$ ipython --no-banner

In [1]: import numpy as np

In [2]: np.set_printoptions(precision=1, suppress=True, linewidth=120, floatmode="fixed")

In [3]: rd = lambda a: np.round(a, 1) + 0

In [4]: A = np.array([[-1.4, 6.0, 0.7, 2.1, 0.2, -0.6, -0.1],
   ...:     [-1.2, 6.0, 0.3, 0.5, -0.3, 1.3, 0.2],
   ...:     [0.3, 24.0, -0.3, -0.8, 0.8, -0.6, 1.4],
   ...:     [1.2, 12.0, 0.8, 1.5, -0.4, 1.0, 0.0],
   ...:     [-1.8, -4.0, 0.2, -0.7, 1.6, 1.1, -0.5],
   ...:     [-0.5, -8.0, -2.5, -1.7, 0.1, -0.7, -0.9]])

In [5]: print(A)
[[-1.4  6.0  0.7  2.1  0.2 -0.6 -0.1]
 [-1.2  6.0  0.3  0.5 -0.3  1.3  0.2]
 [ 0.3 24.0 -0.3 -0.8  0.8 -0.6  1.4]
 [ 1.2 12.0  0.8  1.5 -0.4  1.0  0.0]
 [-1.8 -4.0  0.2 -0.7  1.6  1.1 -0.5]
 [-0.5 -8.0 -2.5 -1.7  0.1 -0.7 -0.9]]

In [6]: w1 = np.array([[2, 0], [-2, 2], [-2, 3], [1, 0], [1, 2], [-1, -1], [0, 2]])

In [7]: b = np.array([0, -1])

In [8]: hid = np.maximum(A @ w1 + b, 0)

In [9]: print(np.linalg.matrix_rank(hid))
2

In [10]: print(rd(hid))
[[ 0.0 13.9]
 [ 0.0 10.4]
 [ 0.0 51.1]
 [ 0.0 23.6]
 [ 3.8  0.0]
 [19.1  0.0]]

In [11]: print(rd((hid > 0).mean(axis=0)))
[0.3 0.7]

In [12]: print((hid > 0).astype(int))
[[0 1]
 [0 1]
 [0 1]
 [0 1]
 [1 0]
 [1 0]]

In [13]: C = np.array([[4, 4, -8], [4, -1, -3]])

In [14]: print(w1 @ C)
[[  8   8 -16]
 [  0 -10  10]
 [  4 -11   7]
 [  4   4  -8]
 [ 12   2 -14]
 [ -8  -3  11]
 [  8  -2  -6]]

In [15]: print(rd(hid @ hid.T))
[[ 193.2  144.6  710.3  328.0    0.0    0.0]
 [ 144.6  108.2  531.4  245.4    0.0    0.0]
 [ 710.3  531.4 2611.2 1206.0    0.0    0.0]
 [ 328.0  245.4 1206.0  557.0    0.0    0.0]
 [   0.0    0.0    0.0    0.0   14.4   72.6]
 [   0.0    0.0    0.0    0.0   72.6  364.8]]

In [16]: print(rd(np.linalg.pinv(hid)))
[[0.0 0.0 0.0 0.0 0.0 0.1]
 [0.0 0.0 0.0 0.0 0.0 0.0]]

In [17]: print(hid[:, 1] @ hid[:, 0])
0.0

In [18]: print(np.linalg.norm(A, axis=1).argmax())
2

In [19]: print(rd(np.linalg.norm(A, "nuc")))
41.5

In [20]: print(rd(np.linalg.norm(A) ** 2 / np.linalg.norm(A, 2) ** 2))
1.0

In [21]: print(rd(np.linalg.norm(A[4], 1)), rd(np.linalg.norm(A[4], np.inf)))
9.9 4.0

In [22]: G = A.T @ A

In [23]: print((A @ A.T).shape)
(6, 6)

In [24]: print(rd(np.trace(G)), rd((A ** 2).sum()))
910.6 910.6

In [25]: print(rd(np.linalg.eigvalsh(G)[::-1]))
[876.6  16.0  10.2   4.4   2.5   1.0   0.0]

In [26]: print(rd(np.diag(G)))
[  8.4 872.0   7.6  10.9   3.5   5.1   3.1]

In [27]: X = np.loadtxt("layer3.csv", delimiter=",")

In [28]: print(X)
[[0.1 2.0 1.0 1.0 2.0 1.0 3.0 1.0 2.0]
 [1.0 1.1 0.0 0.0 2.0 2.0 3.0 3.0 3.0]
 [3.0 2.0 0.1 3.0 2.0 0.0 1.0 0.0 0.0]
 [3.0 0.0 3.0 1.1 3.0 2.0 1.0 2.0 1.0]
 [3.0 3.0 2.0 3.0 2.1 2.0 2.0 0.0 1.0]
 [3.0 3.0 3.0 2.0 1.0 0.1 0.0 1.0 1.0]
 [3.0 1.0 3.0 2.0 2.0 3.0 3.1 1.0 3.0]
 [3.0 2.0 3.0 0.0 0.0 1.0 3.0 1.1 1.0]
 [0.0 2.0 1.0 1.0 2.0 1.0 3.0 1.0 2.1]]

In [29]: print(rd(np.linalg.norm(X, 2) / np.linalg.norm(X)))
0.9

In [30]: rng = np.random.default_rng(1887)

In [31]: idx = rng.permutation(9)

In [32]: print(idx)
[0 2 1 3 7 5 4 8 6]

In [33]: other = X[idx][:, idx]

In [34]: print(other)
[[0.1 1.0 2.0 1.0 1.0 1.0 2.0 2.0 3.0]
 [3.0 0.1 2.0 3.0 0.0 0.0 2.0 0.0 1.0]
 [1.0 0.0 1.1 0.0 3.0 2.0 2.0 3.0 3.0]
 [3.0 3.0 0.0 1.1 2.0 2.0 3.0 1.0 1.0]
 [3.0 3.0 2.0 0.0 1.1 1.0 0.0 1.0 3.0]
 [3.0 3.0 3.0 2.0 1.0 0.1 1.0 1.0 0.0]
 [3.0 2.0 3.0 3.0 0.0 2.0 2.1 1.0 2.0]
 [0.0 1.0 2.0 1.0 1.0 1.0 2.0 2.1 3.0]
 [3.0 3.0 1.0 2.0 1.0 3.0 2.0 3.0 3.1]]

In [35]: print(np.diag(other))
[0.1 0.1 1.1 1.1 1.1 0.1 2.1 2.1 3.1]

In [36]: print(np.trace(other))
10.9

In [37]: print(np.allclose(other, X))
False
